$ python3 -q
>>> import numpy as np
>>> np.set_printoptions(suppress=True, linewidth=140)
>>> data = np.loadtxt("out0.csv", delimiter=",")
>>> print(data)
[[ 0.685 -1.419 -2.282 -2.298]
 [ 0.81  -1.408 -2.547 -2.368]
 [-0.448  0.914  1.475  1.478]
 [-0.349  0.766  1.08   1.312]
 [ 0.055 -0.62  -0.727 -0.885]
 [-0.917  2.205  3.124  3.126]
 [-0.548  1.072  1.537  1.663]
 [ 0.568 -1.391 -2.023 -2.254]
 [ 0.695 -1.101 -2.09  -1.893]
 [-1.159  2.086  3.226  3.004]
 [ 1.601 -3.653 -5.587 -5.528]
 [-1.453  2.986  4.351  4.43 ]
 [ 1.654 -3.259 -4.895 -4.864]
 [ 0.594 -0.927 -1.475 -1.42 ]
 [ 1.473 -3.045 -4.485 -4.386]
 [-1.037  2.051  2.942  2.841]
 [ 0.07   0.08   0.199  0.195]
 [-1.024  2.058  3.182  3.387]
 [ 0.708 -1.271 -1.904 -1.83 ]
 [ 0.824 -1.602 -2.413 -2.518]
 [-0.715  1.461  2.297  2.156]
 [ 0.512 -0.872 -1.558 -1.535]
 [-1.497  2.738  4.011  3.947]
 [ 1.325 -2.695 -4.098 -4.085]
 [ 0.902 -2.054 -3.206 -3.225]
 [-1.454  2.446  3.82   3.658]
 [ 0.598 -0.873 -1.38  -1.558]
 [-0.685  1.09   1.391  1.554]
 [ 0.165 -0.562 -0.672 -0.556]
 [-0.951  1.854  2.623  2.73 ]
 [-0.388  0.738  1.062  1.027]
 [-1.382  2.697  3.971  4.036]
 [-0.967  1.853  2.832  2.692]
 [ 0.062 -0.255 -0.469 -0.187]
 [-1.62   3.068  4.573  4.456]
 [-0.031  0.502  0.571  0.653]]
>>> dist = np.linalg.norm(data[:, None] - data[None], axis=-1)
>>> print(np.flatnonzero(dist[25] < dist.mean() / 2))
[ 5  9 11 15 17 20 22 25 29 31 32 34]
>>> print(dist.mean(axis=1).argmax())
10
>>> print(dist[:5, :5].round(3))
[[0.    0.301 5.925 5.493 2.335]
 [0.301 0.    6.16  5.724 2.589]
 [5.925 6.16  0.    0.464 3.611]
 [5.493 5.724 0.464 0.    3.19 ]
 [2.335 2.589 3.611 3.19  0.   ]]
>>> print(dist[25].round(6).argsort(kind="stable")[:4])
[25 22 31 17]
>>> print((dist + 1e9 * np.eye(36)).round(6).argmin(axis=1))
[ 7 19  6 30 28  9 27  0 18  5 12 34 14 21 23 32 35  5  8  1 29 13 31 14 19 22 13  6  4 32  3 22 29 28 11 16]
